% python3 -q
>>> import numpy as np
>>> from numpy import linalg as LA
>>> np.set_printoptions(precision=1, suppress=True, linewidth=100)
>>> E = np.load("dump.npy")
>>> E
array([[ 2,  9, -5,  3],
       [ 0,  9, -5,  3],
       [ 0,  0,  9,  7],
       [ 0,  0,  0,  6]])
>>> w, evecs = LA.eig(E)
>>> w
array([2., 9., 9., 6.])
>>> np.sort(LA.eigvals(E))
array([2., 6., 9., 9.])
>>> LA.matrix_power(E - np.diag(np.diag(E)), 4)
array([[0, 0, 0, 0],
       [0, 0, 0, 0],
       [0, 0, 0, 0],
       [0, 0, 0, 0]])
>>> O = E.astype(float).copy()
>>> for j in range(4):
...     O[:, j] -= O[:, :j] @ (O[:, :j].T @ O[:, j])
...     O[:, j] /= LA.norm(O[:, j])
... 
>>> O.T @ E
array([[ 2.,  9., -5.,  3.],
       [ 0.,  9., -5.,  3.],
       [ 0.,  0.,  9.,  7.],
       [ 0.,  0.,  0.,  6.]])
>>> def softmax(z):
...     e = np.exp(z - z.max(axis=-1, keepdims=True))
...     return e / e.sum(axis=-1, keepdims=True)
... 
>>> print(np.round(softmax(10 * E[2]), 1) + 0)
[0. 0. 1. 0.]
>>> softmax(E).sum(axis=1)
array([1., 1., 1., 1.])
>>> np.round(softmax(E[2] + 5), 1) + 0
array([0. , 0. , 0.9, 0.1])
>>> S = E @ E.T / np.sqrt(4)
>>> np.round(softmax(S), 1) + 0
array([[0.9, 0.1, 0. , 0. ],
       [0.5, 0.5, 0. , 0. ],
       [0. , 0. , 1. , 0. ],
       [0. , 0. , 1. , 0. ]])
>>> np.round(softmax(S)[2] @ E, 1) + 0
array([0., 0., 9., 7.])
>>> np.einsum("ij,ji->", E, E)
np.int64(202)
>>> np.round(LA.det(E[::-1]), 1)
np.float64(972.0)
>>> np.einsum("ii->", E)
np.int64(26)
>>> round(LA.det(2 * E), 1), np.round(LA.det(E), 1)
(np.float64(15552.0), np.float64(972.0))
>>> np.kron(np.eye(2, dtype=int), E)
array([[ 2,  9, -5,  3,  0,  0,  0,  0],
       [ 0,  9, -5,  3,  0,  0,  0,  0],
       [ 0,  0,  9,  7,  0,  0,  0,  0],
       [ 0,  0,  0,  6,  0,  0,  0,  0],
       [ 0,  0,  0,  0,  2,  9, -5,  3],
       [ 0,  0,  0,  0,  0,  9, -5,  3],
       [ 0,  0,  0,  0,  0,  0,  9,  7],
       [ 0,  0,  0,  0,  0,  0,  0,  6]])
>>> feats = np.load("x.npy")
>>> feats
array([[1, 0, 0, 0],
       [2, 2, 0, 0],
       [2, 2, 0, 0],
       [0, 1, 1, 0]])
>>> # rank 3
>>> gram = E.T @ E
>>> LA.eigvalsh(gram)[::-1]
array([243.1, 141. ,  14. ,   2. ])
>>> np.trace(gram), (E ** 2).sum()
(np.int64(400), np.int64(400))
>>> print(np.abs(np.diag(LA.qr(feats)[1])) > 1e-9)
[ True  True  True False]
>>> np.unique(feats.round(6), axis=0).shape
(3, 4)
>>> np.round(feats @ LA.pinv(feats) @ feats, 1) + 0
array([[1., 0., 0., 0.],
       [2., 2., 0., 0.],
       [2., 2., 0., 0.],
       [0., 1., 1., 0.]])
>>> np.allclose(feats[:-1].T @ LA.lstsq(feats[:-1].T, feats[-1])[0], feats[-1])
False
>>> LA.lstsq(feats[:-1].T, feats[-1])[2]
np.int32(2)
>>> feats.reshape(2, -1)
array([[1, 0, 0, 0, 2, 2, 0, 0],
       [2, 2, 0, 0, 0, 1, 1, 0]])
>>> print(feats.reshape(-1, 2))
[[1 0]
 [0 0]
 [2 2]
 [0 0]
 [2 2]
 [0 0]
 [0 1]
 [1 0]]
>>> feats.ravel(order="F")
array([1, 2, 2, 0, 0, 2, 2, 1, 0, 0, 0, 1, 0, 0, 0, 0])
>>> T = feats.reshape(4, 2, -1)
>>> T.shape
(4, 2, 2)
>>> np.swapaxes(T, 1, 2)[1]
array([[2, 0],
       [2, 0]])
>>> T.sum(axis=1)
array([[1, 0],
       [2, 2],
       [2, 2],
       [1, 1]])
